% ipython --no-banner

In [1]: import numpy as np

In [2]: from numpy import linalg as LA

In [3]: np.set_printoptions(suppress=True, linewidth=160)

In [4]: Q, _ = LA.qr(np.array([[1.2, -1.3, 0.0, -1.6],
   ...:     [-0.9, -0.3, 1.0, 1.2],
   ...:     [-1.1, 0.1, 0.2, -0.2],
   ...:     [1.4, -0.2, 1.7, -1.0]]))

In [5]: vecs, _ = LA.qr(np.array([[0.0, 0.1, 1.5, -0.9],
   ...:     [1.0, 0.4, 0.4, 0.3],
   ...:     [0.4, 0.0, 1.4, 0.4],
   ...:     [0.2, 1.3, -0.4, 1.6]]))

In [6]: sv = 20 * 0.5 ** np.arange(4)

In [7]: feats = Q[:, :4] * sv @ vecs[:4]

In [8]: feats.round(1)
Out[8]: 
array([[ 7. , -0.4,  6.1,  9.3],
       [ 5.5,  3. , -5.9, -4.7],
       [ 2.7, -0.8, -7.6, -5.8],
       [-0.4, -1. , 12.3,  3.3]])

In [9]: Q, R = LA.qr(feats)

In [10]: round(np.trace(Q @ Q.T), 1)
Out[10]: np.float64(4.0)

In [11]: np.round(np.abs(np.diag(R)), 1)
Out[11]: array([ 9.3,  3.1, 14.5,  6.1])

In [12]: np.round(Q.T @ Q, 1) + 0
Out[12]: 
array([[1., 0., 0., 0.],
       [0., 1., 0., 0.],
       [0., 0., 1., 0.],
       [0., 0., 0., 1.]])

In [13]: np.round(Q @ R, 1)
Out[13]: 
array([[ 7. , -0.4,  6.1,  9.3],
       [ 5.5,  3. , -5.9, -4.7],
       [ 2.7, -0.8, -7.6, -5.8],
       [-0.4, -1. , 12.3,  3.3]])

In [14]: Q.round(1) + 0
Out[14]: 
array([[-0.8,  0.4,  0.2, -0.4],
       [-0.6, -0.7,  0.1,  0.3],
       [-0.3,  0.4, -0.7,  0.5],
       [ 0. ,  0.3,  0.7,  0.7]])

In [15]: A2 = LA.inv(feats)

In [16]: A2.round(1) + 0
Out[16]: 
array([[ 0.1,  0.1,  0.1,  0.1],
       [-0.1,  0.2, -0.3, -0.1],
       [ 0. ,  0. ,  0. ,  0.1],
       [ 0.1, -0.1, -0.1, -0.1]])

In [17]: round(LA.det(feats) * LA.det(A2), 1)
Out[17]: np.float64(1.0)

In [18]: np.round(LA.slogdet(feats)[0], 1)
Out[18]: np.float64(1.0)

In [19]: np.allclose(A2, feats.T)
Out[19]: False

In [20]: np.round(LA.inv(A2), 1)
Out[20]: 
array([[ 7. , -0.4,  6.1,  9.3],
       [ 5.5,  3. , -5.9, -4.7],
       [ 2.7, -0.8, -7.6, -5.8],
       [-0.4, -1. , 12.3,  3.3]])

In [21]: Q, vecs = LA.qr(feats[:, :3])[0], LA.qr(feats[:, 3:])[0]

In [22]: sv = LA.svd(Q.T @ vecs, compute_uv=False)

In [23]: round(float(LA.norm(Q @ Q.T - vecs @ vecs.T, 2)), 1)
Out[23]: 1.0

In [24]: np.round(np.degrees(np.arccos(sv.clip(0, 1))), 1)
Out[24]: array([29.3])
